$ python3 -q
>>> import numpy as np
>>> import numpy.linalg as la
>>> np.set_printoptions(suppress=True, linewidth=100)
>>> def rnd(a):
...     return np.round(a, 2) + 0
... 
>>> rng = np.random.default_rng(72347)
>>> th = rng.uniform(0, 2 * np.pi, 12)
>>> O, _ = la.qr(np.array([[1.1, -0.6],
...     [0.3, -1.2],
...     [0.2, -0.3],
...     [-0.6, -0.1],
...     [1.0, 0.1],
...     [0.3, -0.1]]))
>>> data = 5 * np.c_[np.cos(th), np.sin(th)] @ O.T
>>> rnd(data)
array([[ 1.99,  4.38,  1.07,  0.5 , -0.58,  0.31],
       [ 1.2 , -3.  , -0.39, -2.03,  3.16,  0.53],
       [-1.33, -4.43, -0.99, -0.95,  1.32, -0.11],
       [ 1.25, -2.95, -0.38, -2.04,  3.19,  0.54],
       [ 2.77, -0.68,  0.24, -2.1 ,  3.41,  0.84],
       [ 2.01,  4.38,  1.07,  0.49, -0.56,  0.31],
       [-0.73, -4.29, -0.89, -1.29,  1.89,  0.05],
       [-3.08, -0.1 , -0.42,  1.98, -3.26, -0.88],
       [-1.63, -4.43, -1.03, -0.75,  1.  , -0.2 ],
       [ 3.09,  3.5 ,  1.05, -0.59,  1.15,  0.68],
       [ 0.78,  4.31,  0.9 ,  1.26, -1.84, -0.04],
       [-2.12, -4.35, -1.08, -0.4 ,  0.42, -0.35]])
>>> # rows and columns are dependent
>>> U, sig, vt = la.svd(data)
>>> print(rnd(sig))
[14.51  9.46  0.    0.    0.    0.  ]
>>> Y = U[:, :2] @ np.diag(sig[:2]) @ vt[:2]
>>> rnd(la.norm(data - Y, 2)), rnd(sig[2])
(np.float64(0.0), np.float64(0.0))
>>> D = la.norm(data[:, None] - data[None], axis=-1)
>>> np.flatnonzero(D[1] < D.mean() / 2)
array([1, 3, 4, 6])
>>> print(rnd(D[1]))
[8.82 0.   3.71 0.08 2.9  8.8  2.83 9.28 4.17 7.35 9.57 4.92]
>>> rnd(la.norm(data, axis=1))
array([5., 5., 5., 5., 5., 5., 5., 5., 5., 5., 5., 5.])
>>> D.shape
(12, 12)
>>> print(la.matrix_rank(D ** 2))
3
>>> (D + 1e9 * np.eye(12)).round(6).argmin(axis=1)
array([ 5,  3,  8,  1,  3,  0,  2, 11,  2,  5,  0,  8])
>>> print(rnd(la.norm(data - data.mean(axis=0), axis=1)))
[5.66 3.82 4.31 3.82 4.   5.66 4.13 5.97 4.42 5.13 5.97 4.61]
>>> D.mean(axis=1).argmax()
np.int64(7)
